>>> import numpy as np
>>> from numpy import linalg as LA
>>> np.set_printoptions(suppress=True, linewidth=120)
>>> def tidy(a):
...     return np.round(a, 2) + 0
... 
>>> arr = np.load("dump.npy")
>>> arr
array([[ 23.54, -16.35,   9.95],
       [ 25.23, -16.07,   8.85],
       [ 25.63, -16.3 ,  11.44],
       [ 24.84, -14.06,   8.76],
       [ 25.56, -13.8 ,  10.68],
       [ 25.19, -13.07,   9.25],
       [ 25.12, -14.62,  12.05],
       [ 24.62, -14.8 ,  11.49],
       [ 23.97, -14.64,   8.77],
       [ 25.42, -16.19,   9.49]])
>>> tidy(LA.norm(arr, "nuc"))
np.float64(104.1)
>>> tidy(LA.norm(arr, 1)), tidy(LA.norm(arr, np.inf))
(np.float64(249.12), np.float64(53.37))
>>> LA.norm(arr, axis=1).argmax()
np.int64(2)
>>> print(tidy(LA.norm(arr, 2)))
97.34
>>> Y = np.array([[2], [2], [0]])
>>> Z = np.array([[1, 2]])
>>> M = Y @ Z
>>> M
array([[2, 4],
       [2, 4],
       [0, 0]])
>>> tidy(LA.norm(M, 2) / LA.norm(M))
np.float64(1.0)
>>> LA.matrix_rank(M, rtol=0.1)
np.int64(1)
>>> print([round(float(x), 2) for x in LA.svd(M, compute_uv=False)[:3]])
[6.32, 0.0]
>>> m1 = np.loadtxt("a.csv", delimiter=",")
>>> m1
array([[1., 0., 0., 0.],
       [0., 0., 0., 0.],
       [0., 0., 1., 0.],
       [0., 0., 0., 0.]])
>>> # column 3 repeats column 1
>>> m1[:, 2] @ m1[:, 1]
np.float64(0.0)
>>> tidy(LA.norm(m1, axis=0))
array([1., 0., 1., 0.])
>>> print(tidy(LA.svd(m1, compute_uv=False)))
[1. 1. 0. 0.]
>>> tidy(LA.pinv(m1))
array([[1., 0., 0., 0.],
       [0., 0., 0., 0.],
       [0., 0., 1., 0.],
       [0., 0., 0., 0.]])
>>> hat = np.triu(np.array([[2, 1, 3, 1], [5, 2, 2, 0], [4, 1, 5, 1], [2, 1, 5, 2]]), 1) + np.eye(4)
>>> Y = hat @ m1 @ LA.inv(hat)
>>> LA.matrix_rank(Y)
np.int64(2)
>>> np.trace(Y), np.trace(m1)
(np.float64(2.0), np.float64(2.0))
>>> np.poly(Y)
array([ 1., -2.,  1.,  0.,  0.])
>>> left, sv, Vh = LA.svd(m1, full_matrices=False)
>>> sv
array([1., 1., 0., 0.])
>>> left.T @ m1 @ Vh.T
array([[1., 0., 0., 0.],
       [0., 1., 0., 0.],
       [0., 0., 0., 0.],
       [0., 0., 0., 0.]])
>>> np.allclose(left * sv @ Vh, m1)
True
>>> print(Vh @ Vh.T)
[[1. 0. 0. 0.]
 [0. 1. 0. 0.]
 [0. 0. 1. 0.]
 [0. 0. 0. 1.]]
>>> feats = np.load("run18.npy")
>>> feats
array([[20.02, 17.83, 14.38],
       [21.73, 20.24, 14.87],
       [19.38, 19.26, 16.32],
       [19.12, 21.76, 14.57],
       [21.34, 19.84, 13.63],
       [18.08, 20.97, 14.24],
       [18.83, 21.8 , 15.88],
       [19.27, 20.24, 16.76],
       [22.11, 19.55, 15.79],
       [18.5 , 20.76, 14.02],
       [20.7 , 19.63, 13.39],
       [18.4 , 19.88, 15.5 ],
       [19.22, 20.83, 13.88],
       [19.92, 20.95, 13.53],
       [20.23, 22.61, 14.54],
       [19.87, 18.7 , 15.58],
       [19.09, 21.43, 14.21],
       [20.6 , 19.44, 15.66],
       [20.45, 21.01, 15.14],
       [20.37, 23.2 , 16.23],
       [19.99, 20.38, 13.19],
       [20.38, 19.06, 13.55],
       [19.42, 19.11, 16.46],
       [19.57, 19.83, 14.69]])
>>> left, sv, Vh = LA.svd(feats)
>>> print(tidy(sv))
[157.18   6.01   5.16]
>>> Y = left[:, :1] @ np.diag(sv[:1]) @ Vh[:1]
>>> print(tidy(np.abs(feats - Y).max()))
1.77
>>> print(LA.matrix_rank(Y))
1
>>> rng = np.random.default_rng(15803)
>>> labels = rng.integers(0, 2, 4)
>>> mat = np.array([[1, 3, 3, 0], [3, 2, 3, 3], [2, 0, 0, 3], [3, 1, 2, 1]]) * (labels[:, None] == labels)
>>> mat
array([[1, 0, 3, 0],
       [0, 2, 0, 3],
       [2, 0, 0, 0],
       [0, 1, 0, 1]])
>>> # splits into 2 blocks
>>> Y = mat / np.sqrt((mat ** 2).mean(axis=1, keepdims=True))
>>> tidy(LA.norm(Y, axis=1))
array([2., 2., 2., 2.])
>>> mat - mat.mean(axis=1, keepdims=True)
array([[ 0.  , -1.  ,  2.  , -1.  ],
       [-1.25,  0.75, -1.25,  1.75],
       [ 1.5 , -0.5 , -0.5 , -0.5 ],
       [-0.5 ,  0.5 , -0.5 ,  0.5 ]])
>>> LA.matrix_rank(Y) == LA.matrix_rank(mat)
np.True_
>>> A = np.load("layer13.npy")
>>> A
array([[-5., -3.,  0.,  0.],
       [-3., -2., -3.,  0.],
       [ 0., -3.,  9., -3.],
       [ 0.,  0., -3.,  3.]])
>>> w, evecs = LA.eigh(A)
>>> tidy(w)
array([-7.03, -0.95,  2.11, 10.87])
>>> tidy(evecs @ np.diag(w) @ evecs.T)
array([[-5., -3.,  0.,  0.],
       [-3., -2., -3.,  0.],
       [ 0., -3.,  9., -3.],
       [ 0.,  0., -3.,  3.]])
>>> labels = rng.permutation(4)
>>> Y = A[:, labels] * rng.choice([-1, 1], 4)
>>> Y
array([[ 3., -0.,  5.,  0.],
       [ 2.,  3.,  3.,  0.],
       [ 3., -9., -0., -3.],
       [-0.,  3., -0.,  3.]])
>>> left, _, Vh = LA.svd(A.T @ Y)
>>> tidy(LA.lstsq(A, Y)[0])
array([[ 0.,  0., -1.,  0.],
       [-1.,  0.,  0.,  0.],
       [ 0., -1.,  0.,  0.],
       [ 0.,  0.,  0.,  1.]])
